% python3 -q
>>> import numpy as np
>>> np.set_printoptions(precision=1, suppress=True, linewidth=100, sign=" ")
>>> mat = np.loadtxt("test0.csv", delimiter=",")
>>> mat.round(1) + 0
array([[-0.3, -0.9, -0.2, -0.3, -0.2, -0.1],
       [ 0.6, -0.3, -0.3,  0.2,  0.1,  0.6],
       [-0.2,  0.3, -0.9, -0.2,  0.2,  0. ],
       [ 0.6, -0.2, -0.1, -0.1,  0.4, -0.7],
       [ 0.4,  0.2, -0.1, -0.3, -0.8, -0.2],
       [ 0. ,  0.1,  0.2, -0.9,  0.2,  0.3]])
>>> # columns are unit length and at right angles
>>> x = np.array([3, -1, -1, 0, 1, 0])
>>> np.abs(np.linalg.eigvals(mat))
array([ 1.,  1.,  1.,  1.,  1.,  1.])
>>> np.round(mat.T @ (mat @ x), 1) + 0
array([ 3., -1., -1.,  0.,  1.,  0.])
>>> 6 - np.linalg.matrix_rank(mat - np.eye(6), tol=1e-8)
np.int64(1)
>>> round(float(np.linalg.norm(x)), 1), np.round(np.linalg.norm(mat @ x), 1)
(3.5, np.float64(3.5))
>>> rng = np.random.default_rng(57941)
>>> labels = rng.permutation(6)
>>> out = mat[:, labels] * rng.choice([-1, 1], 6)
>>> out.round(1) + 0
array([[ 0.3,  0.2,  0.9, -0.3, -0.1,  0.2],
       [-0.6,  0.3,  0.3,  0.2,  0.6, -0.1],
       [ 0.2,  0.9, -0.3, -0.2,  0. , -0.2],
       [-0.6,  0.1,  0.2, -0.1, -0.7, -0.4],
       [-0.4,  0.1, -0.2, -0.3, -0.2,  0.8],
       [ 0. , -0.2, -0.1, -0.9,  0.3, -0.2]])
>>> left, _, Vh = np.linalg.svd(mat.T @ out)
>>> np.round(np.linalg.lstsq(mat, out)[0], 1) + 0
array([[-1.,  0.,  0.,  0.,  0.,  0.],
       [ 0.,  0., -1.,  0.,  0.,  0.],
       [ 0., -1.,  0.,  0.,  0.,  0.],
       [ 0.,  0.,  0.,  1.,  0.,  0.],
       [ 0.,  0.,  0.,  0.,  0., -1.],
       [ 0.,  0.,  0.,  0.,  1.,  0.]])
>>> labels
array([ 0,  2,  1,  3,  5,  4])
>>> np.round(left @ Vh, 1) + 0
array([[-1.,  0.,  0.,  0.,  0.,  0.],
       [ 0.,  0., -1.,  0.,  0.,  0.],
       [ 0., -1.,  0.,  0.,  0.,  0.],
       [ 0.,  0.,  0.,  1.,  0.,  0.],
       [ 0.,  0.,  0.,  0.,  0., -1.],
       [ 0.,  0.,  0.,  0.,  1.,  0.]])
>>> arr = np.loadtxt("arr.csv", delimiter=",")
>>> arr
array([[  0.9, -10.1, -10.5,   9.6],
       [ 12.4,   0.2,   9.3,   7.6],
       [ -4.7,  -7.3,   9.3,  -7.6],
       [  6.7,   5.9,  -4.3,  -8.3],
       [  5.1,  -9.6,  -0.9,  -9.3]])
>>> x = np.array([3, 1, 2, 2])
>>> target = arr @ x
>>> target
array([ -9.4,  71.4, -17.9,   0.7, -14.9])
>>> np.linalg.solve(arr.T @ arr, arr.T @ target)
array([ 3.,  1.,  2.,  2.])
>>> np.linalg.lstsq(arr, target)[0]
array([ 3.,  1.,  2.,  2.])
>>> np.round(np.linalg.pinv(arr) @ arr, 1) + 0
array([[ 1.,  0.,  0.,  0.],
       [ 0.,  1.,  0.,  0.],
       [ 0.,  0.,  1.,  0.],
       [ 0.,  0.,  0.,  1.]])
>>> target = target + 0.1 * rng.normal(size=5)
>>> target
array([ -9.5,  71.1, -18. ,   0.6, -14.9])
>>> c, *_ = np.linalg.lstsq(arr, target)
>>> c.round()
array([ 3.,  1.,  2.,  2.])
>>> np.round(arr.T @ (target - arr @ c), 1) + 0
array([ 0.,  0.,  0.,  0.])
